% ipython --no-banner

In [1]: import numpy as np

In [2]: np.set_printoptions(precision=2, suppress=True, linewidth=140, floatmode="fixed")

In [3]: A = np.loadtxt("out17.csv", delimiter=",")

In [4]: A
Out[4]: 
array([[-1.93, -2.93, -1.14, -2.14, -3.09,  0.01,  3.06, -0.11, -3.06, -3.11,  2.93],
       [-2.03, -3.01, -0.94, -2.11, -2.84, -0.04,  2.87,  0.17, -3.09, -2.88,  3.04],
       [-1.96, -2.96, -1.08, -1.92, -3.00,  0.23,  3.14, -0.10, -2.94, -3.01,  3.01],
       [-2.03, -2.82, -1.04, -2.00, -2.97,  0.05,  3.10,  0.06, -2.95, -2.95,  3.02],
       [-2.18, -3.07, -1.04, -2.09, -2.93,  0.12,  3.01, -0.02, -2.85, -2.99,  3.02],
       [-2.10, -2.92, -1.00, -2.10, -2.85,  0.02,  3.12,  0.03, -3.05, -2.93,  2.94],
       [-2.03, -3.03, -0.93, -1.95, -3.16,  0.10,  2.98,  0.03, -2.99, -3.00,  3.09],
       [-2.03, -3.04, -1.10, -2.12, -3.04, -0.09,  3.02,  0.11, -2.88, -3.04,  2.89],
       [-2.06, -3.05, -1.00, -2.04, -3.10,  0.04,  3.03, -0.13, -3.08, -2.96,  2.94],
       [-2.06, -2.92, -1.02, -2.06, -3.02,  0.03,  2.92,  0.11, -3.04, -2.94,  3.01],
       [-1.87, -2.83, -1.02, -1.94, -3.12,  0.03,  3.02,  0.06, -3.09, -2.96,  3.16],
       [-2.09, -3.02, -1.14, -2.11, -3.03,  0.04,  2.89,  0.00, -2.92, -3.08,  2.93],
       [ 1.76, -3.06, -0.19,  0.98,  2.97,  3.08,  2.02, -0.92,  1.90,  1.98,  3.09],
       [ 1.97, -3.18,  0.19,  0.94,  3.01,  2.87,  1.93, -0.83,  2.13,  1.99,  3.10],
       [ 2.10, -2.98,  0.01,  0.88,  3.03,  3.03,  2.21, -0.89,  1.80,  2.15,  3.00],
       [ 2.10, -3.14,  0.06,  0.90,  3.05,  2.92,  2.00, -1.00,  2.10,  1.94,  3.09],
       [ 2.20, -2.97,  0.10,  0.94,  3.12,  3.09,  2.04, -1.08,  2.18,  1.83,  3.01],
       [ 2.07, -2.98, -0.13,  0.98,  2.83,  2.92,  1.84, -1.19,  2.10,  1.99,  2.76],
       [ 2.10, -2.90,  0.01,  1.03,  2.84,  2.94,  1.97, -1.06,  1.97,  2.14,  2.81],
       [ 1.95, -3.07,  0.05,  0.92,  3.05,  2.90,  1.99, -1.12,  2.00,  2.01,  3.14],
       [ 2.01, -3.17,  0.07,  0.98,  3.03,  2.94,  2.01, -1.06,  2.00,  2.07,  2.92],
       [ 2.00, -2.98,  0.10,  0.98,  3.00,  3.00,  2.05, -0.99,  2.00,  2.15,  2.99],
       [ 1.98, -2.89,  0.12,  0.98,  2.81,  2.91,  1.92, -1.13,  2.06,  2.11,  2.94],
       [ 1.96, -3.08, -0.11,  1.20,  2.95,  3.15,  1.96, -0.97,  1.96,  2.03,  3.13]])

In [5]: x0 = np.array([-3, 0, -2, -3, 3, 1, -1, 0, 3, -2, 1])

In [6]: target = A @ x0

In [7]: np.round(np.linalg.pinv(A) @ A, 2) + 0
Out[7]: 
array([[1.00, 0.00, 0.00, 0.00, 0.00, 0.00, 0.00, 0.00, 0.00, 0.00, 0.00],
       [0.00, 1.00, 0.00, 0.00, 0.00, 0.00, 0.00, 0.00, 0.00, 0.00, 0.00],
       [0.00, 0.00, 1.00, 0.00, 0.00, 0.00, 0.00, 0.00, 0.00, 0.00, 0.00],
       [0.00, 0.00, 0.00, 1.00, 0.00, 0.00, 0.00, 0.00, 0.00, 0.00, 0.00],
       [0.00, 0.00, 0.00, 0.00, 1.00, 0.00, 0.00, 0.00, 0.00, 0.00, 0.00],
       [0.00, 0.00, 0.00, 0.00, 0.00, 1.00, 0.00, 0.00, 0.00, 0.00, 0.00],
       [0.00, 0.00, 0.00, 0.00, 0.00, 0.00, 1.00, 0.00, 0.00, 0.00, 0.00],
       [0.00, 0.00, 0.00, 0.00, 0.00, 0.00, 0.00, 1.00, 0.00, 0.00, 0.00],
       [0.00, 0.00, 0.00, 0.00, 0.00, 0.00, 0.00, 0.00, 1.00, 0.00, 0.00],
       [0.00, 0.00, 0.00, 0.00, 0.00, 0.00, 0.00, 0.00, 0.00, 1.00, 0.00],
       [0.00, 0.00, 0.00, 0.00, 0.00, 0.00, 0.00, 0.00, 0.00, 0.00, 1.00]])

In [8]: np.round(np.linalg.solve(A.T @ A, A.T @ target), 2) + 0
Out[8]: array([-3.00,  0.00, -2.00, -3.00,  3.00,  1.00, -1.00,  0.00,  3.00, -2.00,  1.00])

In [9]: np.round(np.linalg.lstsq(A, target)[0], 2) + 0
Out[9]: array([-3.00,  0.00, -2.00, -3.00,  3.00,  1.00, -1.00,  0.00,  3.00, -2.00,  1.00])

In [10]: rng = np.random.default_rng(7776)

In [11]: target = target + 0.02 * rng.normal(size=24)

In [12]: target
Out[12]: 
array([2.15, 2.38, 2.12, 2.26, 3.65, 2.57, 1.62, 2.72, 1.61, 2.26, 0.94, 3.29, 6.95, 6.37, 5.04, 6.48, 6.69, 5.78, 4.53, 6.43, 5.71, 5.48,
       5.22, 5.76])

In [13]: c, *_ = np.linalg.lstsq(A, target)

In [14]: [round(float(np.linalg.norm(np.linalg.solve(A.T @ A + lam * np.eye(11), A.T @ target))), 2) for lam in (0, 1, 10, 100)]
Out[14]: [6.81, 1.62, 0.87, 0.75]

In [15]: c.round()
Out[15]: array([-3.00, -0.00, -2.00, -3.00,  3.00,  1.00, -1.00,  0.00,  3.00, -2.00,  1.00])

In [16]: lab = A[:, 2] > np.median(A[:, 2])

In [17]: r0 = A[lab].mean(axis=0) - A[~lab].mean(axis=0)

In [18]: ((A - A.mean(axis=0)) @ r0 > 0).astype(int)
Out[18]: array([0, 0, 0, 0, 0, 0, 0, 0, 0, 0, 0, 0, 1, 1, 1, 1, 1, 1, 1, 1, 1, 1, 1, 1])

In [19]: Xs = A - A.mean(axis=0)

In [20]: evecs = np.linalg.svd(Xs)[2][:2]

In [21]: Y = Xs - Xs @ evecs.T @ evecs

In [22]: round(np.linalg.norm(Y) / np.linalg.norm(Xs), 2)
Out[22]: np.float64(0.04)

In [23]: (Xs @ evecs.T).std(axis=0)
Out[23]: array([5.56, 0.14])

In [24]: np.diag(evecs.T @ evecs)
Out[24]: array([0.22, 0.09, 0.05, 0.09, 0.47, 0.07, 0.02, 0.30, 0.23, 0.21, 0.26])
